$ python3 -q
>>> import numpy as np
>>> np.set_printoptions(precision=2, suppress=True, linewidth=200, floatmode="fixed")
>>> feats = np.load("m.npy")
>>> feats
array([[ 0.00,  3.00,  3.00,  0.00,  1.00, -1.00,  0.00,  0.00,  0.00,  0.00],
       [-1.00,  3.00, -2.00, -2.00, -3.00, -3.00,  0.00,  0.00,  0.00,  0.00],
       [ 1.00,  3.00, -2.00,  1.00, -1.00,  3.00,  0.00,  0.00,  0.00,  0.00],
       [-1.00, -2.00,  0.00, -2.00,  1.00,  1.00,  0.00,  0.00,  0.00,  0.00],
       [-2.00,  0.00, -3.00,  0.00,  2.00,  1.00,  0.00,  0.00,  0.00,  0.00],
       [-1.00,  2.00,  0.00, -1.00,  1.00,  3.00,  0.00,  0.00,  0.00,  0.00],
       [ 0.00,  0.00,  0.00,  0.00,  0.00,  0.00, -2.00, -7.00, -4.00,  3.00],
       [ 0.00,  0.00,  0.00,  0.00,  0.00,  0.00,  8.00, -3.00,  7.00, -7.00],
       [ 0.00,  0.00,  0.00,  0.00,  0.00,  0.00,  5.00, -3.00,  5.00,  1.00],
       [ 0.00,  0.00,  0.00,  0.00,  0.00,  0.00, -6.00, -3.00,  8.00, -3.00]])
>>> # splits into 2 blocks
>>> rng = np.random.default_rng(48)
>>> other = feats + rng.integers(-2, 3, (10, 9)) @ rng.integers(-2, 3, (9, 10))
>>> other
array([[ -7.00,  -4.00,   1.00,   0.00,   4.00,  -2.00,  -6.00,  -6.00,  -4.00,   5.00],
       [  3.00,  10.00,   6.00,  -4.00,   3.00,  -4.00,  -1.00,   7.00,  -5.00,   1.00],
       [  7.00,  14.00, -12.00, -13.00,   3.00,  -3.00,   4.00,   8.00,  -4.00,  -7.00],
       [  0.00,  -5.00,  13.00,   7.00,   0.00,  11.00,   0.00,  13.00,  -6.00,   0.00],
       [  5.00,   1.00,   2.00,  -1.00,   1.00,   5.00,   1.00,  13.00,  -5.00,  -4.00],
       [  9.00,   3.00,   4.00,  -5.00,   3.00,   7.00,   0.00,   6.00,   0.00,  -8.00],
       [ -3.00,   0.00,  -4.00, -10.00,   7.00,  -4.00, -13.00,  -6.00,  -6.00,  -3.00],
       [  5.00,   1.00,  14.00,  10.00,  -1.00,  13.00,  16.00,  -3.00,   3.00,  -2.00],
       [ -4.00,  -6.00,   5.00,   7.00,   0.00,   2.00,   8.00,   1.00,  -6.00,  14.00],
       [  8.00,   7.00,   4.00,   1.00, -10.00,   3.00,   0.00,   7.00,   0.00,   1.00]])
>>> np.linalg.matrix_rank(other - feats, tol=1e-8)
np.int64(9)
>>> other - feats
array([[ -7.00,  -7.00,  -2.00,   0.00,   3.00,  -1.00,  -6.00,  -6.00,  -4.00,   5.00],
       [  4.00,   7.00,   8.00,  -2.00,   6.00,  -1.00,  -1.00,   7.00,  -5.00,   1.00],
       [  6.00,  11.00, -10.00, -14.00,   4.00,  -6.00,   4.00,   8.00,  -4.00,  -7.00],
       [  1.00,  -3.00,  13.00,   9.00,  -1.00,  10.00,   0.00,  13.00,  -6.00,   0.00],
       [  7.00,   1.00,   5.00,  -1.00,  -1.00,   4.00,   1.00,  13.00,  -5.00,  -4.00],
       [ 10.00,   1.00,   4.00,  -4.00,   2.00,   4.00,   0.00,   6.00,   0.00,  -8.00],
       [ -3.00,   0.00,  -4.00, -10.00,   7.00,  -4.00, -11.00,   1.00,  -2.00,  -6.00],
       [  5.00,   1.00,  14.00,  10.00,  -1.00,  13.00,   8.00,   0.00,  -4.00,   5.00],
       [ -4.00,  -6.00,   5.00,   7.00,   0.00,   2.00,   3.00,   4.00, -11.00,  13.00],
       [  8.00,   7.00,   4.00,   1.00, -10.00,   3.00,   6.00,  10.00,  -8.00,   4.00]])
>>> vec = np.array([-2, -3, -3, 3, -2, 2, -3, 3, -1, 2])
>>> y = feats @ vec
>>> beta, lr = np.zeros(10), 1 / np.linalg.norm(feats, 2) ** 2
>>> for i in range(250):
...     beta -= lr * feats.T @ (feats @ beta - y)
...     if i % 50 == 0: print(i, round(np.linalg.norm(feats @ beta - y), 2))
... 
0 29.19
50 1.26
100 1.09
150 1.06
200 1.04
>>> round(np.linalg.cond(feats), 2)
np.float64(46.12)
>>> beta
array([ 0.22, -2.73, -3.77,  1.76, -0.63,  1.50, -3.00,  3.00, -1.00,  2.00])
>>> vec = np.array([1, -3, -3, 1, 3, -2, 0, -2, 3, 0])
>>> (feats * vec).sum(axis=1)
array([-13.00,  -9.00, -10.00,   4.00,  11.00, -11.00,   2.00,  27.00,  21.00,  30.00])
>>> np.einsum("ij,j->i", feats, vec)
array([-13.00,  -9.00, -10.00,   4.00,  11.00, -11.00,   2.00,  27.00,  21.00,  30.00])
>>> (feats @ vec).argmax()
np.int64(9)
>>> np.sign((feats @ vec).round(6))
array([-1.00, -1.00, -1.00,  1.00,  1.00, -1.00,  1.00,  1.00,  1.00,  1.00])
>>> feats @ vec
array([-13.00,  -9.00, -10.00,   4.00,  11.00, -11.00,   2.00,  27.00,  21.00,  30.00])
>>> feats @ (2 * vec)
array([-26.00, -18.00, -20.00,   8.00,  22.00, -22.00,   4.00,  54.00,  42.00,  60.00])
>>> np.allclose(feats, feats.T)
False
>>> np.trace(feats)
np.float64(1.0)
>>> np.linalg.matrix_power(feats, 2)
array([[ -1.00,  16.00, -15.00,  -2.00, -11.00,  -2.00,   0.00,   0.00,   0.00,   0.00],
       [  6.00,  -2.00,   4.00,  -1.00, -19.00, -28.00,   0.00,   0.00,   0.00,   0.00],
       [ -7.00,  10.00,   4.00, -13.00,  -4.00,  -7.00,   0.00,   0.00,   0.00,   0.00],
       [  1.00,  -3.00,  -2.00,   7.00,   6.00,   9.00,   0.00,   0.00,   0.00,   0.00],
       [ -8.00, -13.00,  -6.00,  -4.00,   6.00,  -2.00,   0.00,   0.00,   0.00,   0.00],
       [ -6.00,  11.00, -10.00,  -5.00,  -3.00,   4.00,   0.00,   0.00,   0.00,   0.00],
       [  0.00,   0.00,   0.00,   0.00,   0.00,   0.00, -90.00,  38.00, -37.00,  30.00],
       [  0.00,   0.00,   0.00,   0.00,   0.00,   0.00,  37.00, -47.00, -74.00,  73.00],
       [  0.00,   0.00,   0.00,   0.00,   0.00,   0.00, -15.00, -44.00,  -8.00,  38.00],
       [  0.00,   0.00,   0.00,   0.00,   0.00,   0.00,  46.00,  36.00,  19.00,  20.00]])
>>> round(float(np.abs(np.linalg.eigvals(feats)).max()), 2)
10.61
>>> np.allclose(feats @ feats.T, feats.T @ feats)
False
>>> (feats + feats.T) / 2
array([[ 0.00,  1.00,  2.00, -0.50, -0.50, -1.00,  0.00,  0.00,  0.00,  0.00],
       [ 1.00,  3.00,  0.50, -2.00, -1.50, -0.50,  0.00,  0.00,  0.00,  0.00],
       [ 2.00,  0.50, -2.00,  0.50, -2.00,  1.50,  0.00,  0.00,  0.00,  0.00],
       [-0.50, -2.00,  0.50, -2.00,  0.50,  0.00,  0.00,  0.00,  0.00,  0.00],
       [-0.50, -1.50, -2.00,  0.50,  2.00,  1.00,  0.00,  0.00,  0.00,  0.00],
       [-1.00, -0.50,  1.50,  0.00,  1.00,  3.00,  0.00,  0.00,  0.00,  0.00],
       [ 0.00,  0.00,  0.00,  0.00,  0.00,  0.00, -2.00,  0.50,  0.50, -1.50],
       [ 0.00,  0.00,  0.00,  0.00,  0.00,  0.00,  0.50, -3.00,  2.00, -5.00],
       [ 0.00,  0.00,  0.00,  0.00,  0.00,  0.00,  0.50,  2.00,  5.00,  4.50],
       [ 0.00,  0.00,  0.00,  0.00,  0.00,  0.00, -1.50, -5.00,  4.50, -3.00]])
>>> f = np.array([-5, -8, -7, 5, 1, 0, 2, -9, 7, -7])
>>> other = feats + np.outer(f, np.eye(10)[7])
>>> np.linalg.matrix_rank(np.linalg.inv(other) - np.linalg.inv(feats), tol=1e-8)
np.int64(1)
>>> other
array([[  0.00,   3.00,   3.00,   0.00,   1.00,  -1.00,   0.00,  -5.00,   0.00,   0.00],
       [ -1.00,   3.00,  -2.00,  -2.00,  -3.00,  -3.00,   0.00,  -8.00,   0.00,   0.00],
       [  1.00,   3.00,  -2.00,   1.00,  -1.00,   3.00,   0.00,  -7.00,   0.00,   0.00],
       [ -1.00,  -2.00,   0.00,  -2.00,   1.00,   1.00,   0.00,   5.00,   0.00,   0.00],
       [ -2.00,   0.00,  -3.00,   0.00,   2.00,   1.00,   0.00,   1.00,   0.00,   0.00],
       [ -1.00,   2.00,   0.00,  -1.00,   1.00,   3.00,   0.00,   0.00,   0.00,   0.00],
       [  0.00,   0.00,   0.00,   0.00,   0.00,   0.00,  -2.00,  -5.00,  -4.00,   3.00],
       [  0.00,   0.00,   0.00,   0.00,   0.00,   0.00,   8.00, -12.00,   7.00,  -7.00],
       [  0.00,   0.00,   0.00,   0.00,   0.00,   0.00,   5.00,   4.00,   5.00,   1.00],
       [  0.00,   0.00,   0.00,   0.00,   0.00,   0.00,  -6.00, -10.00,   8.00,  -3.00]])
>>> A = np.load("data.npy")
>>> A
array([[-0.30,  0.80, -0.30, -0.20,  1.00, -0.40, -0.10],
       [ 0.10,  0.00,  0.00,  0.20,  1.20, -0.80, -0.30],
       [ 1.20,  0.70, -0.90, -1.20, -1.50, -0.30, -0.70],
       [ 0.50, -1.70,  0.40,  0.00, -0.20,  0.80,  0.10],
       [-0.90, -0.70,  0.80, -0.30, -1.10, -1.20, -0.80],
       [-1.30, -0.70,  0.80,  0.10,  0.80,  0.60, -0.10],
       [-2.20, -0.50, -0.70, -1.80, -1.10, -1.30,  1.90],
       [ 0.80, -0.70,  0.90,  0.00, -0.50, -0.40,  0.10],
       [ 0.70, -0.70, -1.00, -0.30, -0.40, -0.60, -0.60],
       [-0.30,  0.90,  0.10,  1.10,  0.10,  0.40,  0.10],
       [ 0.50, -0.80,  1.80, -0.20, -0.40,  1.70,  2.30],
       [-1.00, -0.40,  1.20, -0.70,  0.70,  0.70, -1.20],
       [ 4.80, -2.10, -1.50, -3.60, -0.60, -2.10,  0.60],
       [ 0.80,  1.10, -1.50,  0.30, -0.10,  0.30, -0.80]])
>>> vec = np.array([1, 3, 1, 3, 2, 2, 2])
>>> y = A @ vec
>>> beta, lr = np.zeros(7), 1 / np.linalg.norm(A, 2) ** 2
>>> for i in range(50):
...     beta -= lr * A.T @ (A @ beta - y)
...     if i % 10 == 0: print(i, round(np.linalg.norm(A @ beta - y), 2))
... 
0 12.95
10 2.22
20 0.97
30 0.55
40 0.33
>>> beta
array([0.98, 2.93, 0.92, 3.01, 2.00, 2.06, 1.99])
>>> np.round(np.linalg.cond(A), 2)
np.float64(4.62)
>>> F = np.loadtxt("dump.csv", delimiter=",")
>>> F
array([[-0.59,  1.36, -0.46,  2.02,  1.08],
       [-2.40, -1.30,  0.60, -0.70, -0.30],
       [-0.60,  1.30, -0.40,  1.90,  1.10],
       [ 0.20,  0.10,  1.00, -0.40,  1.30],
       [ 0.30,  0.20,  0.80, -0.60, -0.80],
       [ 1.40, -1.20, -0.10,  0.00, -0.20],
       [ 0.30,  0.60,  1.20,  0.50,  1.20]])
>>> vec = np.array([1, 0, 2, 1, -1])
>>> y = F @ vec
>>> y
array([-0.57, -1.60, -0.60,  0.50,  2.10,  1.40,  2.00])
>>> np.round(np.linalg.lstsq(F, y)[0], 2) + 0
array([ 1.00,  0.00,  2.00,  1.00, -1.00])
>>> y = y + 0.02 * rng.normal(size=7)
>>> y
array([-0.57, -1.58, -0.57,  0.53,  2.10,  1.39,  2.00])
>>> beta, *_ = np.linalg.lstsq(F, y)
>>> beta.round(2) + 0
array([ 0.99,  0.00,  2.00,  1.00, -0.99])
>>> beta.round()
array([ 1.00, -0.00,  2.00,  1.00, -1.00])
>>> round(float(np.linalg.norm(y - F @ beta)), 2)
0.03
